% ipython --no-banner

In [1]: import numpy as np

In [2]: np.set_printoptions(precision=3, suppress=True, linewidth=100)

In [3]: M2 = np.array([[2, -1], [2, 2]])

In [4]: A = np.kron(np.eye(2, dtype=int), M2)

In [5]: print(A)
[[ 2 -1  0  0]
 [ 2  2  0  0]
 [ 0  0  2 -1]
 [ 0  0  2  2]]

In [6]: print(np.poly(A))
[  1.  -8.  28. -48.  36.]

In [7]: print(np.round(np.linalg.det(2 * A), 3), round(np.linalg.det(A), 3))
576.0 36.0

In [8]: print(np.linalg.eigvals(A))
[2.+1.414j 2.-1.414j 2.+1.414j 2.-1.414j]

In [9]: print(round(np.linalg.eigvals(A).sum().real, 3))
8.0

In [10]: print(np.kron(np.eye(2, dtype=int), A))
[[ 2 -1  0  0  0  0  0  0]
 [ 2  2  0  0  0  0  0  0]
 [ 0  0  2 -1  0  0  0  0]
 [ 0  0  2  2  0  0  0  0]
 [ 0  0  0  0  2 -1  0  0]
 [ 0  0  0  0  2  2  0  0]
 [ 0  0  0  0  0  0  2 -1]
 [ 0  0  0  0  0  0  2  2]]

In [11]: M2 = A / np.linalg.norm(A, axis=1, keepdims=True)

In [12]: gram = M2 @ M2.T

In [13]: print(gram)
[[1.    0.316 0.    0.   ]
 [0.316 1.    0.    0.   ]
 [0.    0.    1.    0.316]
 [0.    0.    0.316 1.   ]]

In [14]: print((gram - 2 * np.eye(4)).round(6).argmax(axis=1))
[1 0 3 2]

In [15]: print(np.degrees(np.arccos(np.clip(gram[3, 0], -1, 1))))
90.0

In [16]: print(np.linalg.norm(M2, axis=1))
[1. 1. 1. 1.]

In [17]: print((np.abs(gram) > 0.9).astype(int))
[[1 0 0 0]
 [0 1 0 0]
 [0 0 1 0]
 [0 0 0 1]]

In [18]: u = np.array([3, 0, 1])

In [19]: print(np.array([np.convolve(row, u, "same") for row in gram]))
[[0.949 1.    0.316 0.   ]
 [3.    0.316 1.    0.   ]
 [0.    3.    0.949 1.   ]
 [0.    0.949 3.    0.316]]

In [20]: print(np.cross(gram[2, :3], gram[1, :3]))
[-1.     0.316  0.   ]

In [21]: print(np.polyval(u, gram[2]))
[1.  1.  4.  1.3]

In [22]: print(np.convolve(gram[2], u))
[0.    0.    3.    0.949 1.    0.316]

In [23]: M = np.loadtxt("case13.csv", delimiter=",")

In [24]: print(M)
[[ 1. -2.  4. -8.]
 [ 1. -1.  1. -1.]
 [ 1.  0.  0.  0.]]

In [25]: W1 = np.array([[8, -8, -1, -8, -2, 2],
    ...:     [7, 8, 9, -2, 3, -6],
    ...:     [-1, -9, 8, -9, 4, -1],
    ...:     [-4, 7, 2, -6, 4, -1]])

In [26]: beta = np.array([3, 0, -2, -3, -3, 0])

In [27]: act = np.maximum(M @ W1 + beta, 0)

In [28]: print(np.linalg.matrix_rank(act))
3

In [29]: print((act > 0).mean(axis=0))
[1.    0.    0.    0.333 0.    1.   ]

In [30]: C = np.array([[-1, -1], [4, -1], [-2, -1], [1, -2], [-5, -1], [-1, 6]])

In [31]: print(W1 @ C)
[[-38  31]
 [ -4 -59]
 [-79  10]
 [  3  -3]]

In [32]: print(act @ C)
[[-38.  73.]
 [-15.  41.]
 [-13.   1.]]

In [33]: M2 = np.array([[-3, 2], [2, 1]])

In [34]: C = np.kron(M2, M)

In [35]: print(C.shape)
(6, 8)

In [36]: print(np.linalg.matrix_rank(C))
6

In [37]: x = np.array([3, 1, 2, 0])

In [38]: print(M @ np.ones(4))
[-5.  0.  1.]

In [39]: print(M @ x)
[9. 4. 3.]

In [40]: print(np.linalg.norm(M @ x) <= np.linalg.norm(M, 2) * np.linalg.norm(x) + 1e-9)
True

In [41]: print(np.einsum("ij,j->i", M, x))
[9. 4. 3.]

In [42]: print((M @ x).argmax())
0

In [43]: rng = np.random.default_rng(9949)

In [44]: M2 = M + rng.integers(-2, 3, (3, 1)) @ rng.integers(-2, 3, (1, 4))

In [45]: print(M2)
[[ 3. -6.  8. -8.]
 [-1.  3. -3. -1.]
 [ 3. -4.  4.  0.]]

In [46]: print(np.abs(M2 - M).sum(axis=1))
[10. 10. 10.]

In [47]: print(np.linalg.matrix_rank(M2 - M, tol=1e-8))
1

In [48]: print(np.round(np.linalg.svd(M2 - M, compute_uv=False), 3) + 0)
[10.392  0.     0.   ]

In [49]: X = np.loadtxt("layer17.csv", delimiter=",")

In [50]: print(X)
[[  1.  -3.   4.   0.   2.  -4.   0.  -1.]
 [  3.   4.   2.   5.   5.   0.   1.   2.]
 [ -2.  -5.  -1.   4.   2.  -1.  -5.   4.]
 [  4.  -2.  -4.  -2.  -3.  -1.   3.  -4.]
 [  0.   4.   5.   2.   5.  -5.   2.   4.]
 [ -5.   5.   3.   5.   3.   2.  -4.   4.]
 [ -2.   3.  -1.  -1.  -5.  -1.   2.   3.]
 [  2.   0.   0.   5.   5.  -1.   3.   0.]
 [  1.  -3.   4.  -4.  -3.   5.   3.  -4.]
 [ -5. -11.   0. -10.  -8.  -4.  -2.  -5.]]

In [51]: idx = rng.permutation(8)

In [52]: M2 = X[:, idx] * rng.choice([-1, 1], 8)

In [53]: print(M2)
[[  4.  -0.   0.  -3.  -4.  -1.   2.  -1.]
 [  2.  -5.   1.   4.   0.  -3.   5.   2.]
 [ -1.  -4.  -5.  -5.  -1.   2.   2.   4.]
 [ -4.   2.   3.  -2.  -1.  -4.  -3.  -4.]
 [  5.  -2.   2.   4.  -5.  -0.   5.   4.]
 [  3.  -5.  -4.   5.   2.   5.   3.   4.]
 [ -1.   1.   2.   3.  -1.   2.  -5.   3.]
 [  0.  -5.   3.   0.  -1.  -2.   5.   0.]
 [  4.   4.   3.  -3.   5.  -1.  -3.  -4.]
 [  0.  10.  -2. -11.  -4.   5.  -8.  -5.]]

In [54]: U, _, Vh = np.linalg.svd(X.T @ M2)

In [55]: print(np.round(np.linalg.lstsq(X, M2)[0], 3) + 0)
[[ 0.  0.  0.  0.  0. -1.  0.  0.]
 [ 0.  0.  0.  1.  0.  0.  0.  0.]
 [ 1.  0.  0.  0.  0.  0.  0.  0.]
 [ 0. -1.  0.  0.  0.  0.  0.  0.]
 [ 0.  0.  0.  0.  0.  0.  1.  0.]
 [ 0.  0.  0.  0.  1.  0.  0.  0.]
 [ 0.  0.  1.  0.  0.  0.  0.  0.]
 [ 0.  0.  0.  0.  0.  0.  0.  1.]]

In [56]: print(np.round(U @ Vh, 3) + 0)
[[ 0.  0.  0.  0.  0. -1.  0.  0.]
 [ 0.  0.  0.  1.  0.  0.  0.  0.]
 [ 1.  0.  0.  0.  0.  0.  0.  0.]
 [ 0. -1.  0.  0.  0.  0.  0.  0.]
 [ 0.  0.  0.  0.  0.  0.  1.  0.]
 [ 0.  0.  0.  0.  1.  0.  0.  0.]
 [ 0.  0.  1.  0.  0.  0.  0.  0.]
 [ 0.  0.  0.  0.  0.  0.  0.  1.]]

In [57]: u = np.array([1, 2])

In [58]: print(np.cross(X[0, :3], X[6, :3]))
[-9. -7. -3.]

In [59]: M2 = np.array([[-3, -2, 1],
    ...:     [-3, -3, 2],
    ...:     [-3, 2, -2],
    ...:     [-1, -1, 0],
    ...:     [-2, 3, -1],
    ...:     [-2, 2, -3],
    ...:     [-3, -1, -3],
    ...:     [0, 0, -1]])

In [60]: print(X @ M2)
[[ -2.  13.  -2.]
 [-45.  -5.  -3.]
 [ 33.  22.   2.]
 [  7. -22.   9.]
 [-35.  -1.  -2.]
 [-12.  13.  -2.]
 [  7. -25.   5.]
 [-28.   1.  -9.]
 [-15.  17. -30.]
 [ 88.  23.   4.]]

In [61]: print(np.linalg.matrix_rank(np.vstack([X, M2.T])))
8

In [62]: print(np.einsum("ij->j", X))
[ -3.  -8.  12.   4.   3. -10.   3.   3.]

In [63]: x = np.array([3, 3, 3, -1, 2, 0, -1, 0])

In [64]: target = X @ x

In [65]: print(np.round(np.linalg.lstsq(X, target)[0], 3) + 0)
[ 3.  3.  3. -1.  2.  0. -1.  0.]

In [66]: print(target)
[ 10.  31. -19. -13.  33.  14. -11.   8.   1. -52.]

In [67]: target = target + 0.3 * rng.normal(size=10)

In [68]: print(target)
[ 10.149  31.099 -18.982 -13.547  32.74   13.98  -11.32    7.67    0.913 -51.848]

In [69]: beta, *_ = np.linalg.lstsq(X, target)

In [70]: print([round(float(np.linalg.norm(np.linalg.solve(X.T @ X + lam * np.eye(8), X.T @ target))), 2) for lam in (0, 1, 10, 100)])
[5.83, 5.57, 4.5, 2.89]

In [71]: hat = X @ np.linalg.solve(X.T @ X, X.T)

In [72]: print(np.round(np.linalg.eigvalsh(hat), 3) + 0)
[0. 0. 1. 1. 1. 1. 1. 1. 1. 1.]

In [73]: print(np.round(hat @ X[:, 3], 3) + 0)
[  0.   5.   4.  -2.   2.   5.  -1.   5.  -4. -10.]

In [74]: print(np.round(np.trace(hat), 3))
8.0

In [75]: E = 2 * np.eye(6) + np.ones((6, 6))

In [76]: print(E)
[[3. 1. 1. 1. 1. 1.]
 [1. 3. 1. 1. 1. 1.]
 [1. 1. 3. 1. 1. 1.]
 [1. 1. 1. 3. 1. 1.]
 [1. 1. 1. 1. 3. 1.]
 [1. 1. 1. 1. 1. 3.]]

In [77]: M2 = E + rng.integers(-2, 3, (6, 1)) @ rng.integers(-2, 3, (1, 6))

In [78]: print(M2)
[[ 3.  1.  1.  1.  1.  1.]
 [ 1.  7.  5. -3. -3. -1.]
 [ 1. -1.  1.  3.  3.  2.]
 [ 1.  5.  5. -1. -3. -1.]
 [ 1. -1. -1.  3.  5.  2.]
 [ 1. -1. -1.  3.  3.  4.]]

In [79]: print(np.round(np.linalg.svd(M2 - E, compute_uv=False), 3) + 0)
[13.675  0.     0.     0.     0.     0.   ]

In [80]: print(np.linalg.matrix_rank(M2 - E, tol=1e-8))
1

In [81]: print(M2 - E)
[[ 0.  0.  0.  0.  0.  0.]
 [ 0.  4.  4. -4. -4. -2.]
 [ 0. -2. -2.  2.  2.  1.]
 [ 0.  4.  4. -4. -4. -2.]
 [ 0. -2. -2.  2.  2.  1.]
 [ 0. -2. -2.  2.  2.  1.]]
